>>> import numpy as np
>>> np.set_printoptions(suppress=True, linewidth=140)
>>> rnd = lambda a: np.round(a, 3) + 0
>>> W0 = np.loadtxt("x.csv", delimiter=",")
>>> print(W0)
[[ 0.  2. -2. -2.  0.  1.  0.  1.]
 [ 3.  2.  0.  3.  3.  2.  2.  1.]
 [ 1.  0. -2. -3.  3.  1.  2.  2.]
 [-3. -1. -1. -3.  3.  0.  3.  3.]
 [ 0.  0.  0.  0. -1.  0. -2. -2.]
 [ 0.  0.  0.  0. -1.  0.  2.  1.]
 [ 0.  0.  0.  0.  2.  2. -1.  1.]
 [ 0.  0.  0.  0.  0.  1.  0.  2.]]
>>> q, vecs = np.linalg.qr(W0[:, :1])[0], np.linalg.qr(W0[:, 1:])[0]
>>> sig = np.linalg.svd(q.T @ vecs, compute_uv=False)
>>> (sig > 0.9).sum()
np.int64(1)
>>> rng = np.random.default_rng(395)
>>> z = rng.permutation(8)
>>> other = W0[:, z] * rng.choice([-1, 1], 8)
>>> other
array([[-2., -1.,  0., -2.,  0.,  1., -0., -2.],
       [ 0., -1.,  3.,  3.,  2.,  2., -3., -2.],
       [-2., -2.,  1., -3.,  2.,  1., -3., -0.],
       [-1., -3., -3., -3.,  3.,  0., -3.,  1.],
       [ 0.,  2.,  0.,  0., -2.,  0.,  1., -0.],
       [ 0., -1.,  0.,  0.,  2.,  0.,  1., -0.],
       [ 0., -1.,  0.,  0., -1.,  2., -2., -0.],
       [ 0., -2.,  0.,  0.,  0.,  1., -0., -0.]])
>>> U, _, Vh = np.linalg.svd(W0.T @ other)
>>> rnd(U @ Vh)
array([[ 0.,  0.,  1.,  0.,  0.,  0.,  0.,  0.],
       [ 0.,  0.,  0.,  0.,  0.,  0.,  0., -1.],
       [ 1.,  0.,  0.,  0.,  0.,  0.,  0.,  0.],
       [ 0.,  0.,  0.,  1.,  0.,  0.,  0.,  0.],
       [ 0.,  0.,  0.,  0.,  0.,  0., -1.,  0.],
       [ 0.,  0.,  0.,  0.,  0.,  1.,  0.,  0.],
       [ 0.,  0.,  0.,  0.,  1.,  0.,  0.,  0.],
       [ 0., -1.,  0.,  0.,  0.,  0.,  0.,  0.]])
>>> data = np.load("block0.npy")
>>> print(data)
[[ 91  80 106  75  66  57  54  15  67  31  98  62]
 [ 80  78 105  72  73  66  51  26  57  45 102  82]
 [106 105 146  80  86  77  64  35  67  61 128 107]
 [ 75  72  80 131 120 113  64  31  85  49 134 102]
 [ 66  73  86 120 122 117  60  43  71  65 136 123]
 [ 57  66  77 113 117 113  55  43  64  64 128 120]
 [ 54  51  64  64  60  55  38  17  47  29  76  57]
 [ 15  26  35  31  43  43  17  25  12  36  48  60]
 [ 67  57  67  85  71  64  47  12  65  23  88  53]
 [ 31  45  61  49  65  64  29  36  23  53  76  89]
 [ 98 102 128 134 136 128  76  48  88  76 164 142]
 [ 62  82 107 102 123 120  57  60  53  89 142 154]]
>>> z = rng.permutation(12)
>>> z
array([10,  7,  9,  5,  6,  2,  4,  8,  0,  1,  3, 11])
>>> other = data[z][:, z]
>>> np.allclose(other, data)
False
>>> other
array([[164,  48,  76, 128,  76, 128, 136,  88,  98, 102, 134, 142],
       [ 48,  25,  36,  43,  17,  35,  43,  12,  15,  26,  31,  60],
       [ 76,  36,  53,  64,  29,  61,  65,  23,  31,  45,  49,  89],
       [128,  43,  64, 113,  55,  77, 117,  64,  57,  66, 113, 120],
       [ 76,  17,  29,  55,  38,  64,  60,  47,  54,  51,  64,  57],
       [128,  35,  61,  77,  64, 146,  86,  67, 106, 105,  80, 107],
       [136,  43,  65, 117,  60,  86, 122,  71,  66,  73, 120, 123],
       [ 88,  12,  23,  64,  47,  67,  71,  65,  67,  57,  85,  53],
       [ 98,  15,  31,  57,  54, 106,  66,  67,  91,  80,  75,  62],
       [102,  26,  45,  66,  51, 105,  73,  57,  80,  78,  72,  82],
       [134,  31,  49, 113,  64,  80, 120,  85,  75,  72, 131, 102],
       [142,  60,  89, 120,  57, 107, 123,  53,  62,  82, 102, 154]])
>>> [round(float(x), 3) for x in np.linalg.svd(data, compute_uv=False)[:3]]
[963.7, 127.094, 89.206]
>>> rnd(np.linalg.norm(data, 2) / np.linalg.norm(data))
np.float64(0.987)
>>> q, _ = np.linalg.qr(np.array([[1.0, 0.9],
...     [-0.8, -0.5],
...     [0.9, -0.1],
...     [-0.5, 0.5],
...     [0.3, -1.4],
...     [0.6, -0.1],
...     [0.2, -1.8],
...     [1.0, 1.1],
...     [1.6, -0.1]]))
>>> K = q @ q.T
>>> print(rnd(K))
[[ 0.221 -0.155  0.11  -0.017 -0.097  0.07  -0.15   0.241  0.203]
 [-0.155  0.113 -0.095  0.031  0.036 -0.062  0.067 -0.165 -0.172]
 [ 0.11  -0.095  0.128 -0.085  0.086  0.086  0.085  0.103  0.225]
 [-0.017  0.031 -0.085  0.081 -0.133 -0.059 -0.155 -0.002 -0.145]
 [-0.097  0.036  0.086 -0.133  0.289  0.064  0.358 -0.135  0.138]
 [ 0.07  -0.062  0.086 -0.059  0.064  0.058  0.065  0.065  0.151]
 [-0.15   0.067  0.085 -0.155  0.358  0.065  0.448 -0.198  0.132]
 [ 0.241 -0.165  0.103 -0.002 -0.135  0.065 -0.198  0.265  0.193]
 [ 0.203 -0.172  0.225 -0.145  0.138  0.151  0.132  0.193  0.396]]
>>> x0 = np.array([4, -2, -1, -5, 2, 4, 2, -4, 1])
>>> rnd(K @ np.ones(9))
array([ 0.424, -0.402,  0.643, -0.484,  0.606,  0.438,  0.653,  0.367,  1.12 ])
>>> rnd(K @ np.eye(9)[7])
array([ 0.241, -0.165,  0.103, -0.002, -0.135,  0.065, -0.198,  0.265,  0.193])
>>> print(np.linalg.norm(K @ x0) <= np.linalg.norm(K, 2) * np.linalg.norm(x0) + 1e-9)
True
>>> print((K @ x0).argmax())
6
>>> vals, vecs = np.linalg.eigh(data)
>>> x0 = np.array([1, 5, 4, 4, 3, 0, 1, 4, 3, 5, 1, 0])
>>> rnd(vecs * np.maximum(vals, 0) @ vecs.T)
array([[ 91.,  80., 106.,  75.,  66.,  57.,  54.,  15.,  67.,  31.,  98.,  62.],
       [ 80.,  78., 105.,  72.,  73.,  66.,  51.,  26.,  57.,  45., 102.,  82.],
       [106., 105., 146.,  80.,  86.,  77.,  64.,  35.,  67.,  61., 128., 107.],
       [ 75.,  72.,  80., 131., 120., 113.,  64.,  31.,  85.,  49., 134., 102.],
       [ 66.,  73.,  86., 120., 122., 117.,  60.,  43.,  71.,  65., 136., 123.],
       [ 57.,  66.,  77., 113., 117., 113.,  55.,  43.,  64.,  64., 128., 120.],
       [ 54.,  51.,  64.,  64.,  60.,  55.,  38.,  17.,  47.,  29.,  76.,  57.],
       [ 15.,  26.,  35.,  31.,  43.,  43.,  17.,  25.,  12.,  36.,  48.,  60.],
       [ 67.,  57.,  67.,  85.,  71.,  64.,  47.,  12.,  65.,  23.,  88.,  53.],
       [ 31.,  45.,  61.,  49.,  65.,  64.,  29.,  36.,  23.,  53.,  76.,  89.],
       [ 98., 102., 128., 134., 136., 128.,  76.,  48.,  88.,  76., 164., 142.],
       [ 62.,  82., 107., 102., 123., 120.,  57.,  60.,  53.,  89., 142., 154.]])
>>> np.abs(data).sum(axis=1).max(), rnd(np.abs(vals).max())
(np.int64(1320), np.float64(963.7))
>>> E = np.load("arr.npy")
>>> E
array([[ 4,  0,  4, -6, -2, -4,  2,  4,  0,  2,  4],
       [ 0,  0,  0,  0,  0,  0,  0,  0,  0,  0,  0],
       [ 4,  0,  4, -6, -2, -4,  2,  4,  0,  2,  4],
       [-6,  0, -6,  9,  3,  6, -3, -6,  0, -3, -6],
       [-2,  0, -2,  3,  1,  2, -1, -2,  0, -1, -2],
       [-4,  0, -4,  6,  2,  4, -2, -4,  0, -2, -4],
       [ 2,  0,  2, -3, -1, -2,  1,  2,  0,  1,  2],
       [ 4,  0,  4, -6, -2, -4,  2,  4,  0,  2,  4],
       [ 0,  0,  0,  0,  0,  0,  0,  0,  0,  0,  0],
       [ 2,  0,  2, -3, -1, -2,  1,  2,  0,  1,  2],
       [ 4,  0,  4, -6, -2, -4,  2,  4,  0,  2,  4]])
>>> vals, vecs = np.linalg.eigh(E)
>>> x0 = np.array([1, -2, -2, -1, 0, 0, -1, -1, -1, -2, -1])
>>> x0 @ E @ x0 / (x0 @ x0), rnd(vals[0]), vals[-1]
(np.float64(2.0), np.float64(0.0), np.float64(32.0))
>>> print((np.sign(vecs[:, -1].round(6)) == np.sign(vecs[0, -1].round(6))).astype(int))
[1 0 1 0 0 0 1 1 0 1 1]
>>> M = np.load("layer1.npy")
>>> rnd(M)
array([[ -7.651, -34.993, -15.433,  -9.932, -40.883,  17.323,  21.365,  -1.804, -27.255],
       [ -7.199, -33.674, -14.695,  -9.837, -39.418,  16.442,  20.535,  -1.55 , -26.279],
       [ -6.991, -33.064, -14.356,  -9.79 , -38.739,  16.036,  20.15 ,  -1.434, -25.826],
       [ -4.264, -24.636,  -9.837,  -8.949, -29.316,  10.596,  14.864,   0.069, -19.544],
       [ -3.767, -22.991,  -8.997,  -8.733, -27.463,   9.576,  13.837,   0.336, -18.309],
       [ -3.267, -21.286,  -8.142,  -8.488, -25.536,   8.536,  12.774,   0.602, -17.024],
       [ -1.963, -16.526,  -5.864,  -7.664, -20.118,   5.748,   9.82 ,   1.267, -13.412],
       [ -0.797, -11.56 ,  -3.703,  -6.505, -14.385,   3.085,   6.765,   1.791,  -9.59 ],
       [ -0.756, -11.361,  -3.622,  -6.45 , -14.152,   2.985,   6.643,   1.807,  -9.435],
       [ -0.404,  -9.548,  -2.911,  -5.91 , -12.028,   2.109,   5.539,   1.927,  -8.019],
       [  0.29 ,  -3.621,  -1.011,  -3.357,  -4.866,  -0.113,   1.999,   1.79 ,  -3.244],
       [  0.295,  -3.363,  -0.948,  -3.198,  -4.54 ,  -0.171,   1.849,   1.749,  -3.027],
       [  0.296,  -3.131,  -0.893,  -3.05 ,  -4.247,  -0.218,   1.715,   1.707,  -2.832],
       [  0.27 ,  -2.166,  -0.684,  -2.361,  -3.007,  -0.357,   1.164,   1.472,  -2.005],
       [  0.031,  -0.308,  -0.22 ,  -0.449,  -0.458,  -0.143,   0.155,   0.396,  -0.305],
       [  0.002,  -0.064,  -0.059,  -0.096,  -0.096,  -0.032,   0.032,   0.093,  -0.064],
       [  0.002,  -0.059,  -0.055,  -0.088,  -0.088,  -0.029,   0.029,   0.086,  -0.059],
       [  0.023,   0.185,   0.236,   0.272,   0.276,   0.088,  -0.093,  -0.303,   0.184],
       [  0.061,   0.284,   0.416,   0.403,   0.42 ,   0.123,  -0.144,  -0.482,   0.28 ],
       [  0.087,   0.33 ,   0.514,   0.457,   0.485,   0.134,  -0.169,  -0.567,   0.323],
       [  0.145,   0.409,   0.701,   0.536,   0.592,   0.141,  -0.212,  -0.711,   0.395],
       [  0.484,   0.697,   1.553,   0.657,   0.94 ,   0.03 ,  -0.384,  -1.17 ,   0.627],
       [  0.595,   0.774,   1.798,   0.651,   1.021,  -0.03 ,  -0.433,  -1.265,   0.681],
       [  0.969,   1.014,   2.569,   0.566,   1.261,  -0.274,  -0.594,  -1.5  ,   0.84 ],
       [  1.063,   1.073,   2.755,   0.536,   1.316,  -0.342,  -0.634,  -1.545,   0.877],
       [  4.116,   3.081,   8.197,  -1.07 ,   3.07 ,  -3.116,  -2.058,  -2.   ,   2.047],
       [  5.297,   3.93 ,  10.183,  -1.795,   3.798,  -4.327,  -2.664,  -1.956,   2.532],
       [  5.757,   4.27 ,  10.946,  -2.082,   4.09 ,  -4.809,  -2.906,  -1.924,   2.727],
       [  5.997,   4.449,  11.345,  -2.234,   4.245,  -5.064,  -3.034,  -1.903,   2.83 ],
       [  6.44 ,   4.782,  12.075,  -2.514,   4.532,  -5.535,  -3.272,  -1.862,   3.021],
       [  8.617,   6.477,  15.632,  -3.911,   5.999,  -7.911,  -4.477,  -1.582,   4.   ],
       [ 14.186,  11.12 ,  24.557,  -7.55 ,  10.072, -14.264,  -7.763,  -0.513,   6.715],
       [ 15.743,  12.479,  27.025,  -8.573,  11.276, -16.09 ,  -8.721,  -0.155,   7.517],
       [ 18.655,  15.077,  31.62 , -10.488,  13.587, -19.546, -10.548,   0.562,   9.058],
       [ 20.93 ,  17.149,  35.194, -11.984,  15.44 , -22.277, -12.003,   1.157,  10.294],
       [ 22.472,  18.574,  37.61 , -12.997,  16.718, -24.142, -13.001,   1.575,  11.145]])
>>> np.allclose(M[:-1].T @ np.linalg.lstsq(M[:-1].T, M[-1])[0], M[-1])
True
>>> print(np.linalg.lstsq(M[:-1].T, M[-1])[2])
3
>>> print(np.unique(M.round(6), axis=0).shape)
(36, 9)
>>> np.abs(np.diag(np.linalg.qr(M)[1])) > 1e-9
array([ True,  True,  True, False, False, False, False, False, False])
>>> Xc = M - M.mean(axis=0)
>>> U, sig, Vh = np.linalg.svd(Xc, full_matrices=False)
>>> rnd((sig ** 2).sum() ** 2 / (sig ** 4).sum())
np.float64(1.177)
>>> print(rnd(sig))
[174.126  50.638  11.283   0.      0.      0.      0.      0.      0.   ]
>>> np.abs(U[:, 0]).argmax()
np.int64(0)
>>> (np.sign(U[:, 0]) == np.sign(U[0, 0])).astype(int)
array([1, 1, 1, 1, 1, 1, 1, 1, 1, 1, 1, 1, 1, 1, 0, 0, 0, 0, 0, 0, 0, 0, 0, 0, 0, 0, 0, 0, 0, 0, 0, 0, 0, 0, 0, 0])
>>> np.linalg.matrix_rank(Xc)
np.int64(3)
>>> rnd(Vh[0] * np.sign(Vh[0, np.abs(Vh[0]).argmax()]))
array([ 0.228,  0.46 ,  0.421,  0.022,  0.508, -0.317, -0.291,  0.001,  0.339])
>>> rnd(Xc.mean(axis=0))
array([0., 0., 0., 0., 0., 0., 0., 0., 0.])
>>> np.searchsorted(np.cumsum(sig ** 2) / (sig ** 2).sum(), 0.9) + 1
np.int64(1)
>>> F = np.loadtxt("mat.csv", delimiter=",")
>>> print(F)
[[ 4.  0.  0.  0.  0.  0.  0.  0.]
 [ 0.  0.  0.  0.  6.  0.  0.  0.]
 [ 0. -5.  2.  0.  1.  0.  0.  0.]
 [ 5.  0.  0.  0.  0.  7.  0.  0.]
 [ 0. -9.  0.  0.  0.  0.  4.  0.]
 [-2. -4.  0.  0.  0.  9.  0.  0.]
 [-2.  0.  0.  0.  0. -6.  0.  0.]
 [ 0. -8.  0.  0.  0.  0.  0.  0.]
 [-8.  0.  0. -2.  7.  0.  0.  0.]
 [ 5.  0.  0.  0.  0.  0.  7. -8.]
 [ 0.  0.  0.  0. -5.  1.  2.  0.]
 [ 0.  0. -1.  0. -7.  0.  0.  0.]
 [-3.  0.  5.  1.  0.  0.  0.  0.]
 [ 0. -4.  0.  3.  1. -5.  3.  0.]]
>>> th = np.radians(90)
>>> r_ = np.eye(8)
>>> r_[2, 2] = r_[3, 3] = np.cos(th)
>>> r_[2, 3], r_[3, 2] = -np.sin(th), np.sin(th)
>>> print(rnd(r_))
[[ 1.  0.  0.  0.  0.  0.  0.  0.]
 [ 0.  1.  0.  0.  0.  0.  0.  0.]
 [ 0.  0.  0. -1.  0.  0.  0.  0.]
 [ 0.  0.  1.  0.  0.  0.  0.  0.]
 [ 0.  0.  0.  0.  1.  0.  0.  0.]
 [ 0.  0.  0.  0.  0.  1.  0.  0.]
 [ 0.  0.  0.  0.  0.  0.  1.  0.]
 [ 0.  0.  0.  0.  0.  0.  0.  1.]]
>>> other = F @ r_.T
>>> rnd(np.linalg.svd(F, compute_uv=False)), rnd(np.linalg.svd(other, compute_uv=False))
(array([15.559, 14.88 , 13.73 , 11.376,  7.867,  5.422,  3.294,  2.113]), array([15.559, 14.88 , 13.73 , 11.376,  7.867,  5.422,  3.294,  2.113]))
>>> print(rnd(np.linalg.det(r_)), np.trace(r_))
1.0 6.0
>>> rnd(K @ np.linalg.pinv(K) @ K)
array([[ 0.221, -0.155,  0.11 , -0.017, -0.097,  0.07 , -0.15 ,  0.241,  0.203],
       [-0.155,  0.113, -0.095,  0.031,  0.036, -0.062,  0.067, -0.165, -0.172],
       [ 0.11 , -0.095,  0.128, -0.085,  0.086,  0.086,  0.085,  0.103,  0.225],
       [-0.017,  0.031, -0.085,  0.081, -0.133, -0.059, -0.155, -0.002, -0.145],
       [-0.097,  0.036,  0.086, -0.133,  0.289,  0.064,  0.358, -0.135,  0.138],
       [ 0.07 , -0.062,  0.086, -0.059,  0.064,  0.058,  0.065,  0.065,  0.151],
       [-0.15 ,  0.067,  0.085, -0.155,  0.358,  0.065,  0.448, -0.198,  0.132],
       [ 0.241, -0.165,  0.103, -0.002, -0.135,  0.065, -0.198,  0.265,  0.193],
       [ 0.203, -0.172,  0.225, -0.145,  0.138,  0.151,  0.132,  0.193,  0.396]])
>>> rnd(np.trace(np.linalg.pinv(K) @ K))
np.float64(2.0)
>>> np.unique(K.round(6), axis=0).shape
(9, 9)
>>> np.abs(np.diag(np.linalg.qr(K)[1])) > 1e-9
array([ True,  True, False, False, False, False, False, False, False])
>>> x0 = np.array([0, 0, 3, 0, 0, 0, 1, 0])
>>> F @ x0
array([ 0.,  0.,  6.,  0.,  4.,  0.,  0.,  0.,  0.,  7.,  2., -3., 15.,  3.])
>>> F @ np.eye(8)[4]
array([ 0.,  6.,  1.,  0.,  0.,  0.,  0.,  0.,  7.,  0., -5., -7.,  0.,  1.])
>>> np.einsum("ij,j->i", F, x0)
array([ 0.,  0.,  6.,  0.,  4.,  0.,  0.,  0.,  0.,  7.,  2., -3., 15.,  3.])
>>> z = rng.permutation(8)
>>> other = F[:, z] * rng.choice([-1, 1], 8)
>>> other
array([[-0.,  0., -0., -0., -0., -0.,  4.,  0.],
       [-0.,  0., -0., -0., -0., -0.,  0.,  6.],
       [ 5.,  0., -2., -0., -0., -0.,  0.,  1.],
       [-0.,  7., -0., -0., -0., -0.,  5.,  0.],
       [ 9.,  0., -0., -0., -4., -0.,  0.,  0.],
       [ 4.,  9., -0., -0., -0., -0., -2.,  0.],
       [-0., -6., -0., -0., -0., -0., -2.,  0.],
       [ 8.,  0., -0., -0., -0., -0.,  0.,  0.],
       [-0.,  0., -0., -0., -0.,  2., -8.,  7.],
       [-0.,  0., -0.,  8., -7., -0.,  5.,  0.],
       [-0.,  1., -0., -0., -2., -0.,  0., -5.],
       [-0.,  0.,  1., -0., -0., -0.,  0., -7.],
       [-0.,  0., -5., -0., -0., -1., -3.,  0.],
       [ 4., -5., -0., -0., -3., -3.,  0.,  1.]])
>>> U, _, Vh = np.linalg.svd(F.T @ other)
>>> z
array([1, 5, 2, 7, 6, 3, 0, 4])
